% ipython --no-banner

In [1]: import numpy as np

In [2]: import numpy.linalg as la

In [3]: np.set_printoptions(precision=3, suppress=True, linewidth=140)

In [4]: def rnd(a):
   ...:     return np.round(a, 3) + 0
   ...: 

In [5]: K = np.array([[49, 35], [35, 25]])

In [6]: u, v = K[1], K[0]

In [7]: u @ u
Out[7]: np.int64(1850)

In [8]: u @ v
Out[8]: np.int64(2590)

In [9]: p = (u @ v) / (u @ u) * u

In [10]: v - p
Out[10]: array([0., 0.])

In [11]: rnd(la.norm(u + v) ** 2 + la.norm(u - v) ** 2)
Out[11]: np.float64(10952.0)

In [12]: p
Out[12]: array([49., 35.])

In [13]: u = np.array([6, 8, -4])

In [14]: np.convolve(K[1], u)
Out[14]: array([ 210,  430,   60, -100])

In [15]: np.array([np.convolve(row, u, "same") for row in K])
Out[15]: 
array([[294, 602,  84],
       [210, 430,  60]])

In [16]: M2 = np.array([[1, 8], [2, 3]])

In [17]: Z = np.kron(M2, K)

In [18]: Z
Out[18]: 
array([[ 49,  35, 392, 280],
       [ 35,  25, 280, 200],
       [ 98,  70, 147, 105],
       [ 70,  50, 105,  75]])

In [19]: J = np.loadtxt("sample10.csv", delimiter=",")

In [20]: J
Out[20]: 
array([[ 6.,  5., 10.],
       [ 5.,  6., 11.],
       [10., 11., 22.]])

In [21]: vec = np.ones(3)

In [22]: for _ in range(7):
    ...:     vec = J @ vec
    ...:     vec /= la.norm(vec)
    ...:     print(round(vec @ J @ vec, 3))
    ...: 
32.343
32.346
32.346
32.346
32.346
32.346
32.346

In [23]: rnd(vec)
Out[23]: array([0.391, 0.417, 0.821])

In [24]: rnd(la.eigvalsh(J)[-1])
Out[24]: np.float64(32.346)

In [25]: vals, evecs = la.eigh(J)

In [26]: rnd(la.svd(J, compute_uv=False))
Out[26]: array([32.346,  1.262,  0.392])

In [27]: rnd(la.eigvalsh(J + 2 * np.eye(3)))
Out[27]: array([ 2.392,  3.262, 34.346])

In [28]: rnd(vals)
Out[28]: array([ 0.392,  1.262, 32.346])

In [29]: np.abs(evecs[:, -1]).round(6).argmax()
Out[29]: np.int64(2)

In [30]: rnd(evecs.T @ evecs)
Out[30]: 
array([[1., 0., 0.],
       [0., 1., 0.],
       [0., 0., 1.]])

In [31]: rnd(la.eigvalsh(J @ J))
Out[31]: array([   0.154,    1.593, 1046.253])

In [32]: vals, evecs = la.eigh(J)

In [33]: vec = np.array([-7, -5, 1])

In [34]: rnd(la.eigvalsh(J[1:, 1:]))
Out[34]: array([ 0.399, 27.601])

In [35]: rnd(evecs * np.abs(vals) @ evecs.T)
Out[35]: 
array([[ 6.,  5., 10.],
       [ 5.,  6., 11.],
       [10., 11., 22.]])

In [36]: rnd(evecs * np.maximum(vals, 0) @ evecs.T)
Out[36]: 
array([[ 6.,  5., 10.],
       [ 5.,  6., 11.],
       [10., 11., 22.]])

In [37]: Lm = la.cholesky(J)

In [38]: rnd(J / np.sqrt(np.outer(np.diag(J), np.diag(J))))
Out[38]: 
array([[1.   , 0.833, 0.87 ],
       [0.833, 1.   , 0.957],
       [0.87 , 0.957, 1.   ]])

In [39]: rnd(Lm)
Out[39]: 
array([[2.449, 0.   , 0.   ],
       [2.041, 1.354, 0.   ],
       [4.082, 1.969, 1.206]])

In [40]: def softmax(z):
    ...:     e = np.exp(z - z.max(axis=-1, keepdims=True))
    ...:     return e / e.sum(axis=-1, keepdims=True)
    ...: 

In [41]: softmax(J).sum(axis=1)
Out[41]: array([1., 1., 1.])

In [42]: rnd(softmax(10 * J[1]))
Out[42]: array([0., 0., 1.])

In [43]: S = J @ J.T / np.sqrt(3)

In [44]: softmax(S).round(6).argmax(axis=1)
Out[44]: array([2, 2, 2])

In [45]: rnd(softmax(S + np.triu(np.full(S.shape, -np.inf), 1)))
Out[45]: 
array([[1.   , 0.   , 0.   ],
       [0.001, 0.999, 0.   ],
       [0.   , 0.   , 1.   ]])

In [46]: feats = np.load("test3.npy")

In [47]: rnd(feats)
Out[47]: 
array([[ 7.88 ,  0.12 , -0.44 ],
       [ 3.56 ,  4.44 ,  1.72 ],
       [ 7.114,  0.886, -0.057],
       [ 2.242,  5.758,  2.379],
       [ 1.953,  6.047,  2.524],
       [ 0.366,  7.634,  3.317],
       [ 2.882,  5.118,  2.059],
       [ 1.387,  6.613,  2.806],
       [ 2.23 ,  5.77 ,  2.385],
       [ 8.245, -0.245, -0.622],
       [ 8.022, -0.022, -0.511],
       [ 5.102,  2.898,  0.949],
       [ 9.084, -1.084, -1.042],
       [ 7.28 ,  0.72 , -0.14 ],
       [ 7.336,  0.664, -0.168],
       [ 5.353,  2.647,  0.824],
       [ 2.863,  5.137,  2.068],
       [ 6.688,  1.312,  0.156]])

In [48]: Xc = feats - feats.mean(axis=0)

In [49]: left, s, VT = la.svd(Xc, full_matrices=False)

In [50]: (np.sign(left[:, 0]) == np.sign(left[0, 0])).astype(int)
Out[50]: array([1, 0, 1, 0, 0, 0, 0, 0, 0, 1, 1, 1, 1, 1, 1, 1, 0, 1])

In [51]: rnd(s ** 2 / (s ** 2).sum())
Out[51]: array([1., 0., 0.])

In [52]: t = np.radians(60)

In [53]: r_ = np.eye(3)

In [54]: r_[1, 1] = r_[2, 2] = np.cos(t)

In [55]: r_[1, 2], r_[2, 1] = -np.sin(t), np.sin(t)

In [56]: rnd(r_)
Out[56]: 
array([[ 1.   ,  0.   ,  0.   ],
       [ 0.   ,  0.5  , -0.866],
       [ 0.   ,  0.866,  0.5  ]])

In [57]: M2 = feats @ r_.T

In [58]: np.allclose(la.norm(feats, axis=1), la.norm(M2, axis=1))
Out[58]: True

In [59]: rnd(np.abs(M2 - feats).max(axis=0))
Out[59]: array([0.   , 6.689, 4.953])

In [60]: M2 = r_ / la.norm(r_, axis=1, keepdims=True)

In [61]: cov = M2 @ M2.T

In [62]: np.degrees(np.arccos(np.clip(cov[1, 2], -1, 1)))
Out[62]: np.float64(90.0)

In [63]: rnd(cov)
Out[63]: 
array([[1., 0., 0.],
       [0., 1., 0.],
       [0., 0., 1.]])

In [64]: E = np.load("a.npy")

In [65]: E
Out[65]: 
array([[ 0.12 , -0.091,  0.055,  0.009],
       [-2.674,  1.3  , -1.317, -2.723],
       [ 0.41 , -0.258,  0.242,  0.449],
       [-0.866,  0.407, -0.53 , -0.991],
       [-1.746,  0.784, -0.814, -1.625],
       [-1.308,  0.633, -0.597, -1.382],
       [ 3.994, -1.863,  1.998,  3.975],
       [-1.314,  0.667, -0.691, -1.212],
       [ 0.828, -0.39 ,  0.476,  0.758],
       [-2.084,  1.094, -1.026, -2.093],
       [-4.612,  2.207, -2.25 , -4.465],
       [ 0.501, -0.278,  0.319,  0.559],
       [-0.465,  0.271, -0.286, -0.462],
       [-3.305,  1.651, -1.578, -3.221],
       [ 1.416, -0.709,  0.711,  1.329],
       [ 2.468, -1.206,  1.194,  2.554],
       [-1.831,  0.99 , -0.915, -1.838],
       [ 1.446, -0.706,  0.748,  1.355],
       [-2.366,  1.16 , -1.11 , -2.352],
       [ 0.583, -0.214,  0.154,  0.484],
       [ 2.805, -1.358,  1.307,  2.795]])

In [66]: rk = la.matrix_rank(feats)

In [67]: rk
Out[67]: np.int64(2)

In [68]: null = la.svd(feats)[2][rk:].T

In [69]: la.matrix_rank(feats.T @ feats), la.matrix_rank(feats @ feats.T)
Out[69]: (np.int64(2), np.int64(2))

In [70]: [int(la.matrix_rank(feats[:i])) for i in range(1, len(feats) + 1)]
Out[70]: [1, 2, 2, 2, 2, 2, 2, 2, 2, 2, 2, 2, 2, 2, 2, 2, 2, 2]

In [71]: [int(la.matrix_rank(np.delete(feats, i, axis=0))) for i in range(18)]
Out[71]: [2, 2, 2, 2, 2, 2, 2, 2, 2, 2, 2, 2, 2, 2, 2, 2, 2, 2]

In [72]: rnd(null @ null.T)
Out[72]: 
array([[ 0.003, -0.023,  0.052],
       [-0.023,  0.16 , -0.366],
       [ 0.052, -0.366,  0.837]])

In [73]: idx = E[:, 2] > np.median(E[:, 2])

In [74]: u = E[idx].mean(axis=0) - E[~idx].mean(axis=0)

In [75]: (((E - E.mean(axis=0)) @ u > 0) == idx).mean()
Out[75]: np.float64(1.0)

In [76]: idx.astype(int)
Out[76]: array([1, 0, 1, 0, 0, 0, 1, 0, 1, 0, 0, 1, 0, 0, 1, 1, 0, 1, 0, 1, 1])
